% ipython --no-banner

In [1]: import numpy as np

In [2]: np.set_printoptions(precision=2, suppress=True, linewidth=100)

In [3]: m1 = np.loadtxt("m.csv", delimiter=",")

In [4]: print(m1)
[[ 1.  5.  0.  0.  0.  0.]
 [-8.  5.  0.  0.  0.  0.]
 [ 8. -4.  0.  0.  0.  0.]
 [ 0.  0.  1.  5.  0.  0.]
 [ 0.  0. -8.  5.  0.  0.]
 [ 0.  0.  8. -4.  0.  0.]
 [ 0.  0.  0.  0.  1.  5.]
 [ 0.  0.  0.  0. -8.  5.]
 [ 0.  0.  0.  0.  8. -4.]]

In [5]: q, r_ = np.linalg.qr(m1)

In [6]: print(np.allclose(r_.T @ r_, m1.T @ m1))
True

In [7]: print(np.round(q @ r_, 2) + 0)
[[ 1.  5.  0.  0.  0.  0.]
 [-8.  5.  0.  0.  0.  0.]
 [ 8. -4.  0.  0.  0.  0.]
 [ 0.  0.  1.  5.  0.  0.]
 [ 0.  0. -8.  5.  0.  0.]
 [ 0.  0.  8. -4.  0.  0.]
 [ 0.  0.  0.  0.  1.  5.]
 [ 0.  0.  0.  0. -8.  5.]
 [ 0.  0.  0.  0.  8. -4.]]

In [8]: print(round(abs(r_[0, 0]), 2), round(float(np.linalg.norm(m1[:, 0])), 2))
11.36 11.36

In [9]: print(np.abs(np.diag(r_)))
[11.36  5.59 11.36  5.59 11.36  5.59]

In [10]: mat = np.loadtxt("test7.csv", delimiter=",")

In [11]: print(mat)
[[ 22.   3. -57.]
 [  3.  89.  -6.]
 [-57.  -6. 149.]]

In [12]: T = np.stack([mat, -1 * mat, mat[::-1]])

In [13]: print(T.sum(axis=0))
[[-57.  -6. 149.]
 [  3.  89.  -6.]
 [ 22.   3. -57.]]

In [14]: print(np.linalg.matrix_rank(T.reshape(3, -1)))
2

In [15]: print(np.linalg.norm(T, axis=(1, 2)))
[192.86 192.86 192.86]

In [16]: gram = mat.T @ mat

In [17]: print(np.diag(gram))
[ 3742.  7966. 25486.]

In [18]: print(np.linalg.matrix_rank(gram))
3

In [19]: print((mat @ mat.T).shape)
(3, 3)

In [20]: print(np.trace(gram), (mat ** 2).sum())
37194.0 37194.0

In [21]: rng = np.random.default_rng(6150)

In [22]: lab = rng.permutation(3)

In [23]: print(lab)
[1 0 2]

In [24]: other = mat[lab][:, lab]

In [25]: print(np.diag(other))
[ 89.  22. 149.]

In [26]: print(np.allclose(other, mat))
False

In [27]: print(np.trace(other))
260.0

In [28]: print(np.round(np.linalg.det(other), 2), np.round(np.linalg.det(mat[lab]), 2))
2500.0 -2500.0

In [29]: print(np.kron(np.eye(2, dtype=int), mat))
[[ 22.   3. -57.   0.   0.  -0.]
 [  3.  89.  -6.   0.   0.  -0.]
 [-57.  -6. 149.  -0.  -0.   0.]
 [  0.   0.  -0.  22.   3. -57.]
 [  0.   0.  -0.   3.  89.  -6.]
 [ -0.  -0.   0. -57.  -6. 149.]]

In [30]: print(round(np.linalg.det(mat[::-1]), 2))
-2500.0

In [31]: print(np.einsum("ii->", mat))
260.0

In [32]: proj = np.triu(np.array([[0, -2, 0], [1, 1, 2], [0, 0, 1]]), 1) + np.eye(3)

In [33]: other = proj @ mat @ np.linalg.inv(proj)

In [34]: print(round(np.linalg.det(other), 2))
2500.0

In [35]: print(np.trace(other), np.trace(mat))
260.0 260.0

In [36]: arr = np.array([[0, 1, 1, 0, 0, 1, 1],
    ...:     [1, 0, 0, 1, 0, 0, 0],
    ...:     [1, 0, 0, 0, 1, 1, 1],
    ...:     [0, 1, 0, 0, 1, 0, 0],
    ...:     [0, 0, 1, 1, 0, 0, 0],
    ...:     [1, 0, 1, 0, 0, 0, 0],
    ...:     [1, 0, 1, 0, 0, 0, 0]])

In [37]: ev, evecs = np.linalg.eigh(arr)

In [38]: print(ev.round(2) + 0)
[-2.   -1.62 -1.11  0.    0.62  1.25  2.86]

In [39]: print(np.abs(evecs[:, -1]))
[0.53 0.25 0.53 0.17 0.25 0.37 0.37]

In [40]: print(np.linalg.eigvalsh(arr + 4 * np.eye(7)))
[2.   2.38 2.89 4.   4.62 5.25 6.86]

In [41]: print(np.unique(ev.round(6) + 0, return_counts=True)[1])
[1 1 1 1 1 1 1]

In [42]: print(round(float(ev.sum()), 2), np.trace(arr))
0.0 0

In [43]: print(np.round(evecs.T @ arr @ evecs, 2) + 0)
[[-2.    0.    0.    0.    0.    0.    0.  ]
 [ 0.   -1.62  0.    0.    0.    0.    0.  ]
 [ 0.    0.   -1.11  0.    0.    0.    0.  ]
 [ 0.    0.    0.    0.    0.    0.    0.  ]
 [ 0.    0.    0.    0.    0.62  0.    0.  ]
 [ 0.    0.    0.    0.    0.    1.25  0.  ]
 [ 0.    0.    0.    0.    0.    0.    2.86]]
